$ python -q
>>> import numpy as np
>>> from numpy import linalg as LA
>>> np.set_printoptions(precision=2, suppress=True, linewidth=120)
>>> def rd(a):
...     return np.round(a, 2) + 0
... 
>>> mat = np.array([[1.74, 0.15, -0.19, -0.47],
...     [0.15, 1.44, -0.73, 1.17],
...     [-0.19, -0.73, 0.34, 1.26],
...     [-0.47, 1.17, 1.26, -0.52]])
>>> print(mat)
[[ 1.74  0.15 -0.19 -0.47]
 [ 0.15  1.44 -0.73  1.17]
 [-0.19 -0.73  0.34  1.26]
 [-0.47  1.17  1.26 -0.52]]
>>> f = np.array([3, 2, 1, -1])
>>> out = mat + np.outer(f, np.eye(4)[0])
>>> print(LA.matrix_rank(out - mat))
1
>>> print(np.all(LA.eigvalsh(mat) > 0))
False
>>> w, vecs = LA.eigh(mat)
>>> print(rd(LA.svd(mat, compute_uv=False)))
[2.01 2.   2.   1.  ]
>>> print(rd(w))
[-2.    1.    2.    2.01]
>>> print(rd(LA.eigvalsh(mat @ mat)))
[1.   3.98 4.01 4.04]
>>> print(np.unique(w.round(6) + 0, return_counts=True)[1])
[1 1 1 1]
>>> print(rd(LA.eigvalsh(mat + 4 * np.eye(4))))
[2.   5.   6.   6.01]
>>> print(rd(vecs @ np.diag(w) @ vecs.T))
[[ 1.74  0.15 -0.19 -0.47]
 [ 0.15  1.44 -0.73  1.17]
 [-0.19 -0.73  0.34  1.26]
 [-0.47  1.17  1.26 -0.52]]
>>> data = np.diag(10 * np.array([3, 1, 3, 3])) + np.array([[3, -3, 1, -1], [-2, 0, 0, -1], [-3, 0, 0, 0], [-3, -3, -1, -1]])
>>> print(data)
[[33 -3  1 -1]
 [-2 10  0 -1]
 [-3  0 30  0]
 [-3 -3 -1 29]]
>>> theta = np.radians(30)
>>> r_ = np.eye(4)
>>> r_[3, 3] = r_[0, 0] = np.cos(theta)
>>> r_[3, 0], r_[0, 3] = -np.sin(theta), np.sin(theta)
>>> print(rd(r_))
[[ 0.87  0.    0.    0.5 ]
 [ 0.    1.    0.    0.  ]
 [ 0.    0.    1.    0.  ]
 [-0.5   0.    0.    0.87]]
>>> out = data @ r_.T
>>> print(np.allclose(data @ data.T, out @ out.T))
True
>>> print(rd(np.abs(out - data).max(axis=0)))
[14.9   0.    0.   16.37]
>>> print(rd(out))
[[ 28.08  -3.     1.   -17.37]
 [ -2.23  10.     0.     0.13]
 [ -2.6    0.    30.     1.5 ]
 [ 11.9   -3.    -1.    26.61]]
